$ python -q
>>> import numpy as np
>>> import numpy.linalg as la
>>> np.set_printoptions(suppress=True, linewidth=200)
>>> def rnd(a):
...     return np.round(a, 2) + 0
... 
>>> data = np.load("a.npy")
>>> data
array([[-4,  1,  1],
       [ 1,  0, -2],
       [ 1, -2,  4]])
>>> U, sv, VT = la.svd(data)
>>> rnd(sv)
array([4.86, 4.5 , 0.37])
>>> out = U[:, :2] @ np.diag(sv[:2]) @ VT[:2]
>>> rnd(la.norm(data - out, 2)), rnd(sv[2])
(np.float64(0.37), np.float64(0.37))
>>> rnd(la.norm(data - out) / la.norm(data))
np.float64(0.06)
>>> feats = np.load("block17.npy")
>>> feats
array([[ 5.98, -6.04, -4.04],
       [ 2.91, -2.97, -2.  ],
       [-5.94,  6.  ,  3.97]])
>>> rng = np.random.default_rng(3609)
>>> idx = rng.permutation(3)
>>> idx
array([0, 1, 2])
>>> out = feats[idx][:, idx]
>>> out
array([[ 5.98, -6.04, -4.04],
       [ 2.91, -2.97, -2.  ],
       [-5.94,  6.  ,  3.97]])
>>> np.diag(out)
array([ 5.98, -2.97,  3.97])
>>> np.trace(out)
np.float64(6.98)
>>> np.allclose(out, feats)
True
>>> rnd(np.sort(np.abs(la.eigvals(out))))
array([0.03, 0.03, 7.01])
>>> F = np.array([[1, 2, -1], [-2, -2, 0], [2, 0, 0], [-2, -2, -1]])
>>> F[2] = F[1]
>>> F
array([[ 1,  2, -1],
       [-2, -2,  0],
       [-2, -2,  0],
       [-2, -2, -1]])
>>> out = F[0, 0] * F[1:] - np.outer(F[1:, 0], F[0])
>>> out
array([[ 0,  2, -2],
       [ 0,  2, -2],
       [ 0,  2, -3]])
>>> la.matrix_rank(out), la.matrix_rank(F)
(np.int64(2), np.int64(3))
>>> np.flatnonzero(~out.round(6).any(axis=1))
array([], dtype=int64)
>>> P = F @ la.solve(F.T @ F, F.T)
>>> rnd(P)
array([[1. , 0. , 0. , 0. ],
       [0. , 0.5, 0.5, 0. ],
       [0. , 0.5, 0.5, 0. ],
       [0. , 0. , 0. , 1. ]])
>>> rnd(np.diag(P))
array([1. , 0.5, 0.5, 1. ])
>>> M = np.diag(np.array([1, 0, -1, -2])) + -1 * np.eye(4, k=1) + -1 * np.eye(4, k=-1)
>>> M
array([[ 1., -1.,  0.,  0.],
       [-1.,  0., -1.,  0.],
       [ 0., -1., -1., -1.],
       [ 0.,  0., -1., -2.]])
>>> U, sv, VT = la.svd(M, full_matrices=False)
>>> rnd(np.cumsum(sv ** 2) / np.sum(sv ** 2))
array([0.63, 0.88, 1.  , 1.  ])
>>> rnd(U.T @ U)
array([[1., 0., 0., 0.],
       [0., 1., 0., 0.],
       [0., 0., 1., 0.],
       [0., 0., 0., 1.]])
>>> (sv > 1e-8).sum()
np.int64(4)
>>> f = np.array([1, 0, -1, -1])
>>> out = M + np.outer(f, np.eye(4)[3])
>>> rnd(la.det(out) / la.det(M)), rnd(1 + la.solve(M, f)[3])
(np.float64(3.0), np.float64(3.0))
>>> la.matrix_rank(la.inv(out) - la.inv(M), tol=1e-8)
np.int64(1)
>>> out = M / la.norm(M, axis=1, keepdims=True)
>>> gram = out @ out.T
>>> rnd(la.norm(out, axis=1))
array([1., 1., 1., 1.])
>>> (np.abs(gram) > 0.9).astype(int)
array([[1, 0, 0, 0],
       [0, 1, 0, 0],
       [0, 0, 1, 0],
       [0, 0, 0, 1]])
>>> rnd(gram)
array([[ 1.  , -0.5 ,  0.41,  0.  ],
       [-0.5 ,  1.  ,  0.41,  0.32],
       [ 0.41,  0.41,  1.  ,  0.77],
       [ 0.  ,  0.32,  0.77,  1.  ]])
>>> out = F / np.sqrt((F ** 2).mean(axis=1, keepdims=True))
>>> rnd(la.norm(out, axis=1))
array([1.73, 1.73, 1.73, 1.73])
>>> W0 = np.array([[0.82, -0.17], [0.3, -0.5], [1.1, -0.3]])
>>> P = W0 @ la.solve(W0.T @ W0, W0.T)
>>> rnd(P @ W0[:, 0])
array([0.82, 0.3 , 1.1 ])
>>> K = np.loadtxt("run10.csv", delimiter=",")
>>> K
array([[-1.,  1.,  0.],
       [ 0., -1.,  1.],
       [ 0.,  0., -1.]])
>>> # triangular: eigenvalues sit on the diagonal
>>> O, R = la.qr(K)
>>> np.allclose(R.T @ R, K.T @ K)
True
>>> O @ R
array([[-1.,  1.,  0.],
       [ 0., -1.,  1.],
       [ 0.,  0., -1.]])
>>> O
array([[ 1.,  0.,  0.],
       [-0.,  1.,  0.],
       [-0., -0.,  1.]])
>>> np.abs(np.diag(R))
array([1., 1., 1.])
>>> np.trace(O @ O.T)
np.float64(3.0)
>>> O.T @ O
array([[1., 0., 0.],
       [0., 1., 0.],
       [0., 0., 1.]])
>>> abs(R[0, 0]), rnd(la.norm(K[:, 0]))
(np.float64(1.0), np.float64(1.0))
>>> O.shape, R.shape
((3, 3), (3, 3))
>>> U, sv, VT = la.svd(K, full_matrices=False)
>>> rnd(np.sqrt((sv ** 2).sum())), rnd(la.norm(K))
(np.float64(2.24), np.float64(2.24))
>>> rnd(np.abs(VT[0]))
array([0.33, 0.74, 0.59])
>>> (sv > 1e-8).sum()
np.int64(3)
>>> rnd(U.T @ U)
array([[1., 0., 0.],
       [0., 1., 0.],
       [0., 0., 1.]])
>>> np.abs(U[:, 0]).round(6).argmax()
np.int64(1)
>>> arr = np.load("w.npy")
>>> arr
array([[-2.19,  3.49, -2.83],
       [-2.63,  4.24,  0.36],
       [ 2.47, -4.22,  1.03],
       [ 0.39, -0.2 ,  4.98],
       [-0.48,  0.33, -4.97],
       [-1.59,  3.86,  2.75],
       [-0.09,  4.91,  0.96],
       [-3.54,  2.41,  2.57],
       [ 3.54, -2.07, -2.86],
       [ 4.65,  1.82, -0.3 ],
       [ 3.97,  2.95,  0.75],
       [-2.19,  4.18,  1.66],
       [-1.19,  3.59,  3.27],
       [-1.15,  4.74, -1.08],
       [-3.71, -0.16, -3.35],
       [-4.99, -0.34,  0.05],
       [-0.06, -5.  , -0.2 ],
       [ 0.32, -3.7 ,  3.35],
       [ 0.14,  0.61, -4.96],
       [ 1.01, -3.94, -2.9 ],
       [-4.61,  1.52,  1.22],
       [-1.88,  3.68, -2.82],
       [ 3.41,  3.04, -2.03]])
>>> gram = np.cov(arr, rowvar=False)
>>> rnd(arr.std(axis=0))
array([2.66, 3.04, 2.68])
>>> rnd(la.eigvalsh(gram)[::-1])
array([11.16,  7.29,  6.12])
>>> rnd(np.polyfit(arr[:, 0], arr[:, 1], 1))
array([-0.28,  0.99])
>>> cent = arr[[19, 11]].astype(float)
>>> for _ in range(3):
...     idx = la.norm(arr[:, None] - cent, axis=-1).argmin(axis=1)
...     cent = np.array([arr[idx == j].mean(axis=0) for j in range(2)])
... 
>>> idx
array([1, 1, 0, 1, 0, 1, 1, 1, 0, 0, 1, 1, 1, 1, 0, 1, 0, 0, 0, 0, 1, 1, 1])
>>> np.bincount(idx)
array([ 9, 14])
>>> np.abs(cent[1] - cent[0]).argmax()
np.int64(1)
>>> rnd(cent[1] - cent[0])
array([-2.18,  4.82,  2.39])
>>> cen = (arr - arr.mean(axis=0)) / arr.std(axis=0)
>>> cen.std(axis=0)
array([1., 1., 1.])
>>> b = la.lstsq(np.delete(cen, 2, axis=1), cen[:, 2])[0]
>>> rnd(1 - np.var(cen[:, 2] - np.delete(cen, 2, axis=1) @ b))
np.float64(0.01)
>>> np.abs(b).argmax()
np.int64(0)
>>> m1 = np.loadtxt("m.csv", delimiter=",")
>>> m1
array([[ 0.,  5.,  7.,  7.],
       [ 0.,  0.,  3., -6.],
       [ 0.,  0.,  0., -8.],
       [ 0.,  0.,  0.,  0.]])
>>> f = np.array([3, -2])
>>> np.correlate(m1[2], m1[1], "full")
array([  0.,   0.,   0.,  48., -24.,   0.,   0.])
>>> np.convolve(m1[2], f)
array([  0.,   0.,   0., -24.,  16.])
>>> np.cross(m1[2, :3], m1[1, :3])
array([0., 0., 0.])
>>> rnd(la.norm(m1, 2))
np.float64(13.11)
>>> rnd(la.norm(m1, axis=0))
array([ 0.  ,  5.  ,  7.62, 12.21])
